$ python3 -q
>>> import numpy as np
>>> np.set_printoptions(precision=1, suppress=True, linewidth=160, legacy="1.25")
>>> W0 = np.loadtxt("data.csv", delimiter=",")
>>> W0
array([[0.5, 0.5, 0. , 0. ],
       [0. , 1. , 0. , 0. ],
       [0.3, 0. , 0.7, 0. ],
       [0. , 0. , 0. , 1. ]])
>>> # splits into 2 blocks
>>> u = np.array([-3, -5, -9, -3])
>>> B = W0 + np.outer(u, np.eye(4)[0])
>>> print(np.linalg.matrix_rank(B - W0))
1
>>> round(float(np.linalg.det(B) / np.linalg.det(W0)), 1), round(float(1 + np.linalg.solve(W0, u)[0]), 1)
(0.0, 0.0)
>>> rng = np.random.default_rng(5236)
>>> labels = rng.permutation(4)
>>> labels
array([3, 1, 2, 0])
>>> B = W0[labels][:, labels]
>>> np.trace(B)
3.2
>>> np.diag(B)
array([1. , 1. , 0.7, 0.5])
>>> print(np.allclose(B, W0))
False
>>> np.round(np.linalg.det(B), 1), round(np.linalg.det(W0[labels]), 1)
(0.3, -0.3)
>>> B
array([[1. , 0. , 0. , 0. ],
       [0. , 1. , 0. , 0. ],
       [0. , 0. , 0.7, 0.3],
       [0. , 0.5, 0. , 0.5]])
>>> print(np.sort(np.abs(np.linalg.eigvals(B))))
[0.5 0.7 1.  1. ]
>>> (B - B.T) / 2
array([[ 0. ,  0. ,  0. ,  0. ],
       [ 0. ,  0. ,  0. , -0.2],
       [ 0. ,  0. ,  0. ,  0.1],
       [ 0. ,  0.2, -0.1,  0. ]])
>>> round(np.abs(np.linalg.eigvals(B)).max(), 1)
1.0
>>> np.linalg.matrix_power(B, 2)
array([[1. , 0. , 0. , 0. ],
       [0. , 1. , 0. , 0. ],
       [0. , 0.1, 0.5, 0.4],
       [0. , 0.8, 0. , 0.2]])
>>> u = np.array([2, 0, -1]) + 0.5
>>> X = np.outer(u, u) / (u @ u)
>>> X.round(1) + 0
array([[ 0.9,  0.2, -0.2],
       [ 0.2,  0. ,  0. ],
       [-0.2,  0. ,  0. ]])
>>> hat = np.triu(np.array([[-2, -2, 3], [-1, 2, 0], [2, 1, 2]]), 1) + np.eye(3)
>>> B = hat @ X @ np.linalg.inv(hat)
>>> np.round(np.linalg.det(B), 1)
0.0
>>> np.round(np.poly(B), 1) + 0
array([ 1., -1.,  0.,  0.])
>>> np.abs(np.diag(np.linalg.qr(X)[1])) > 1e-9
array([ True, False, False])
>>> E = np.loadtxt("test8.csv", delimiter=",")
>>> print(E)
[[ -2.4  -8.6  22.5]
 [ -2.   -9.7  21.8]
 [ -2.2 -10.6  18.8]
 [ -2.3  -9.1  21.5]
 [ -1.7  -7.2  21.6]
 [ -4.  -10.3  22.5]
 [ -2.6  -9.   20.5]
 [ -2.3  -8.5  19.6]
 [ -2.7  -7.9  19.9]
 [ -3.3  -7.7  19.8]
 [ -2.5  -8.8  20.6]
 [ -3.9  -9.6  20.8]
 [ -1.5  -8.6  22.2]
 [ -3.3  -7.4  21.6]
 [ -2.7  -7.6  19. ]
 [ -2.3  -8.2  20.1]
 [ -2.4 -10.2  21.5]
 [ -1.5 -10.2  23.1]
 [ -2.9 -10.4  20.4]
 [ -1.1  -8.1  20.2]
 [ -2.1  -8.   21.4]
 [ -1.6  -7.9  21.8]]
>>> Ac = E - E.mean(axis=0)
>>> V = np.linalg.svd(Ac)[2][:1]
>>> B = Ac - Ac @ V.T @ V
>>> np.round(np.diag(V.T @ V), 1) + 0
array([0. , 0.3, 0.7])
>>> round(float(np.linalg.norm(B) / np.linalg.norm(Ac)), 1)
0.7
